$ ipython --no-banner

In [1]: import numpy as np

In [2]: import numpy.linalg as la

In [3]: np.set_printoptions(suppress=True, linewidth=120)

In [4]: feats = np.array([[1.0, 0.3, -0.2, -1.4, 0.6, 0.1],
   ...:     [-0.3, -0.1, 0.8, 0.6, 1.6, 1.5],
   ...:     [1.1, 1.7, 0.1, -0.6, -1.0, -0.3],
   ...:     [-0.6, 0.4, 0.5, 0.5, 1.2, 1.0],
   ...:     [-0.4, 0.1, 0.9, -2.5, 0.2, -0.6],
   ...:     [-0.4, 0.1, -0.7, -0.4, 0.1, -0.6],
   ...:     [0.7, -0.4, -1.2, 0.7, 0.5, -0.3],
   ...:     [0.3, -0.3, 0.0, 1.3, 0.4, 0.8],
   ...:     [-0.8, -0.8, -0.7, -0.5, 0.0, 2.1],
   ...:     [0.4, -0.7, -0.5, 1.1, -0.4, -1.4]])

In [5]: rng = np.random.default_rng(61443)

In [6]: feats[0] = feats[2] + 0.1 * rng.normal(size=6)

In [7]: feats.round(2)
Out[7]: 
array([[ 0.97,  1.71,  0.07, -0.62, -1.  , -0.26],
       [-0.3 , -0.1 ,  0.8 ,  0.6 ,  1.6 ,  1.5 ],
       [ 1.1 ,  1.7 ,  0.1 , -0.6 , -1.  , -0.3 ],
       [-0.6 ,  0.4 ,  0.5 ,  0.5 ,  1.2 ,  1.  ],
       [-0.4 ,  0.1 ,  0.9 , -2.5 ,  0.2 , -0.6 ],
       [-0.4 ,  0.1 , -0.7 , -0.4 ,  0.1 , -0.6 ],
       [ 0.7 , -0.4 , -1.2 ,  0.7 ,  0.5 , -0.3 ],
       [ 0.3 , -0.3 ,  0.  ,  1.3 ,  0.4 ,  0.8 ],
       [-0.8 , -0.8 , -0.7 , -0.5 ,  0.  ,  2.1 ],
       [ 0.4 , -0.7 , -0.5 ,  1.1 , -0.4 , -1.4 ]])

In [8]: P = feats @ la.solve(feats.T @ feats, feats.T)

In [9]: np.allclose(P @ P, P)
Out[9]: True

In [10]: np.round(P @ feats[:, 2], 2) + 0
Out[10]: array([ 0.07,  0.8 ,  0.1 ,  0.5 ,  0.9 , -0.7 , -1.2 ,  0.  , -0.7 , -0.5 ])

In [11]: np.round(la.eigvalsh(P), 2) + 0
Out[11]: array([0., 0., 0., 0., 1., 1., 1., 1., 1., 1.])

In [12]: np.trace(P)
Out[12]: np.float64(6.0)

In [13]: la.matrix_rank(np.eye(10) - P)
Out[13]: np.int64(4)

In [14]: np.round(np.diag(P), 2)
Out[14]: array([0.45, 0.56, 0.48, 0.56, 0.85, 0.63, 0.92, 0.28, 0.87, 0.4 ])

In [15]: q, evecs = la.qr(feats[:, :2])[0], la.qr(feats[:, 2:])[0]

In [16]: sig = la.svd(q.T @ evecs, compute_uv=False)

In [17]: (sig > 0.9).sum()
Out[17]: np.int64(0)

In [18]: print(np.round(la.norm(q @ q.T - evecs @ evecs.T, 2), 2))
1.0

In [19]: x0 = np.array([-1, 1, -4, 0, 2, 3])

In [20]: target = feats @ x0

In [21]: np.round(la.pinv(feats) @ feats, 2) + 0
Out[21]: 
array([[1., 0., 0., 0., 0., 0.],
       [0., 1., 0., 0., 0., 0.],
       [0., 0., 1., 0., 0., 0.],
       [0., 0., 0., 1., 0., 0.],
       [0., 0., 0., 0., 1., 0.],
       [0., 0., 0., 0., 0., 1.]])

In [22]: np.round(la.solve(feats.T @ feats, feats.T @ target), 2) + 0
Out[22]: array([-1.,  1., -4.,  0.,  2.,  3.])

In [23]: target = target + 0.02 * rng.normal(size=10)

In [24]: target.round(2)
Out[24]: array([-2.32,  4.67, -2.72,  4.38, -4.49,  1.7 ,  3.81,  2.63,  9.1 , -4.11])

In [25]: c, *_ = la.lstsq(feats, target)

In [26]: print(c.round())
[-1.  1. -4. -0.  2.  3.]

In [27]: print(c.round(2))
[-0.99  0.99 -4.   -0.01  2.    3.  ]

In [28]: print(np.round(feats.T @ (target - feats @ c), 2) + 0)
[0. 0. 0. 0. 0. 0.]

In [29]: print([round(float(la.norm(la.solve(feats.T @ feats + lam * np.eye(6), feats.T @ target))), 2) for lam in (0, 1, 10, 100)])
[5.56, 4.19, 2.05, 0.45]

In [30]: B = np.c_[feats[:, :5] @ np.array([[3, 1, 3, 2, 2],
    ...:     [0, 0, 0, 1, 1],
    ...:     [2, 1, 3, 1, 0],
    ...:     [3, 0, 2, 3, 0],
    ...:     [2, 3, 1, 1, 1]]), np.array([2, 2, 1, 0, 1, 0, 0, -2, 1, 1])]

In [31]: B.round(2)
Out[31]: 
array([[-0.82, -1.96,  0.88,  0.85,  2.64,  2.  ],
       [ 5.7 ,  5.3 ,  4.3 ,  3.5 ,  0.9 ,  2.  ],
       [-0.3 , -1.8 ,  1.4 ,  1.2 ,  2.9 ,  1.  ],
       [ 3.1 ,  3.5 ,  1.9 ,  2.4 ,  0.4 ,  0.  ],
       [-6.5 ,  1.1 , -3.3 , -7.1 , -0.5 ,  1.  ],
       [-3.6 , -0.8 , -4.  , -2.5 , -0.6 ,  0.  ],
       [ 2.8 ,  1.  ,  0.4 ,  2.4 ,  1.5 ,  0.  ],
       [ 5.6 ,  1.5 ,  3.9 ,  4.6 ,  0.7 , -2.  ],
       [-5.3 , -1.5 , -5.5 , -4.6 , -2.4 ,  1.  ],
       [ 2.7 , -1.3 ,  1.5 ,  2.5 , -0.3 ,  1.  ]])

In [32]: np.round(la.lstsq(feats, B[:, 0])[0], 2) + 0
Out[32]: array([3., 0., 2., 3., 2., 0.])

In [33]: la.matrix_rank(np.c_[feats, B])
Out[33]: np.int64(7)

In [34]: x0 = np.array([1, 3, 2, 3, 1, 1])

In [35]: np.round(feats @ (2 * x0), 2)
Out[35]: array([  6.22,  11.8 ,   6.6 ,  10.6 , -12.4 ,  -6.4 ,  -1.2 ,   9.  ,  -8.  ,  -2.4 ])

In [36]: la.norm(feats @ x0) <= la.norm(feats, 2) * la.norm(x0) + 1e-9
Out[36]: np.True_

In [37]: E = np.load("dump.npy")

In [38]: E
Out[38]: 
array([[  0,  -9,  -7, -10],
       [  9,   0,   2,   1],
       [  7,  -2,   0,  -2],
       [ 10,  -1,   2,   0]])

In [39]: # skew-symmetric

In [40]: q, evecs = la.qr(E[:, :2])[0], la.qr(E[:, 2:])[0]

In [41]: sig = la.svd(q.T @ evecs, compute_uv=False)

In [42]: np.round(np.degrees(np.arccos(sig.clip(0, 1))), 2)
Out[42]: array([2.52, 8.32])

In [43]: round(float(la.norm(q @ q.T - evecs @ evecs.T, 2)), 2)
Out[43]: 0.14

In [44]: round(float(la.norm(feats) ** 2 / la.norm(feats, 2) ** 2), 2)
Out[44]: 2.37

In [45]: round(la.norm(feats[6] - feats[2]), 2)
Out[45]: np.float64(3.19)

In [46]: np.round(la.norm(feats, axis=0), 2)
Out[46]: array([2.07, 2.71, 2.09, 3.38, 2.57, 3.35])

In [47]: gram = E.T @ E

In [48]: la.matrix_rank(gram)
Out[48]: np.int64(4)

In [49]: np.diag(gram)
Out[49]: array([230,  86,  57, 105])

In [50]: np.round(np.abs(la.svd(E)[2][-1]), 2)
Out[50]: array([0.19, 0.53, 0.82, 0.09])

In [51]: round(la.norm(E, 2) / la.norm(E), 2)
Out[51]: np.float64(0.71)

In [52]: B = la.inv(E)

In [53]: np.allclose(B, E.T)
Out[53]: False

In [54]: print(B.round(2) + 0)
[[ 0.   0.4  0.2 -0.4]
 [-0.4  0.   2.  -1.4]
 [-0.2 -2.   0.   1.8]
 [ 0.4  1.4 -1.8  0. ]]

In [55]: A = np.loadtxt("out13.csv", delimiter=",")

In [56]: A
Out[56]: 
array([[ 2.,  1.,  1.,  0.,  2.,  2.,  1.,  0.,  0.,  2.,  0.,  0.],
       [ 3.,  1.,  1.,  2.,  3.,  4.,  3.,  1.,  2.,  4.,  1.,  2.],
       [ 3.,  2.,  1.,  2.,  4.,  6.,  4.,  3.,  3.,  5.,  1.,  4.],
       [ 5.,  2.,  2.,  4.,  4.,  6.,  6.,  5.,  4.,  7.,  2.,  5.],
       [ 6.,  3.,  4.,  4.,  4.,  6.,  8.,  7.,  6.,  8.,  3.,  6.],
       [ 7.,  3.,  4.,  4.,  6.,  7.,  8.,  9.,  8.,  8.,  5.,  7.],
       [ 8.,  3.,  4.,  6.,  8.,  8., 10.,  9., 10.,  9.,  6.,  7.],
       [ 8.,  5.,  5.,  6., 10., 10., 10.,  9., 12., 10.,  6.,  7.],
       [10.,  6.,  6.,  6., 10., 12., 10.,  9., 14., 11.,  7.,  9.],
       [12.,  7.,  6.,  8., 10., 14., 10., 11., 16., 12.,  9.,  9.],
       [14.,  9.,  6., 10., 10., 16., 10., 11., 18., 13., 11., 11.],
       [15.,  9.,  7., 12., 11., 16., 11., 12., 19., 14., 13., 11.],
       [15.,  9.,  9., 14., 11., 17., 12., 14., 20., 15., 13., 11.],
       [15.,  9.,  9., 14., 11., 17., 13., 16., 20., 15., 14., 12.],
       [17.,  9., 10., 16., 13., 17., 14., 17., 21., 15., 14., 13.],
       [17.,  9., 10., 17., 15., 17., 16., 18., 23., 16., 15., 14.],
       [17., 11., 10., 18., 15., 17., 17., 19., 25., 17., 16., 14.],
       [18., 12., 12., 20., 16., 19., 19., 19., 26., 17., 17., 15.],
       [18., 12., 14., 21., 16., 20., 20., 19., 27., 19., 18., 15.],
       [19., 12., 16., 21., 17., 20., 22., 19., 28., 19., 20., 17.],
       [19., 14., 17., 23., 17., 21., 24., 20., 29., 20., 21., 19.],
       [21., 14., 18., 25., 17., 22., 26., 22., 30., 21., 23., 19.],
       [22., 15., 20., 26., 18., 22., 28., 22., 32., 21., 23., 21.],
       [24., 15., 20., 26., 20., 23., 28., 22., 33., 22., 24., 23.],
       [24., 16., 21., 26., 22., 23., 29., 23., 35., 22., 25., 25.],
       [25., 18., 23., 26., 23., 25., 31., 23., 36., 23., 27., 27.],
       [26., 19., 25., 26., 23., 25., 33., 23., 38., 24., 29., 28.],
       [28., 20., 26., 26., 25., 26., 35., 25., 40., 26., 30., 30.]])

In [57]: cen = A - A.mean(axis=0)

In [58]: evecs = la.svd(cen)[2][:1]

In [59]: B = cen - cen @ evecs.T @ evecs

In [60]: np.round(B.std(axis=0), 2)
Out[60]: array([0.89, 0.71, 1.46, 1.59, 0.94, 1.33, 1.76, 1.48, 0.96, 0.67, 0.61, 1.37])

In [61]: la.norm(B, axis=1).round(6).argmax()
Out[61]: np.int64(27)
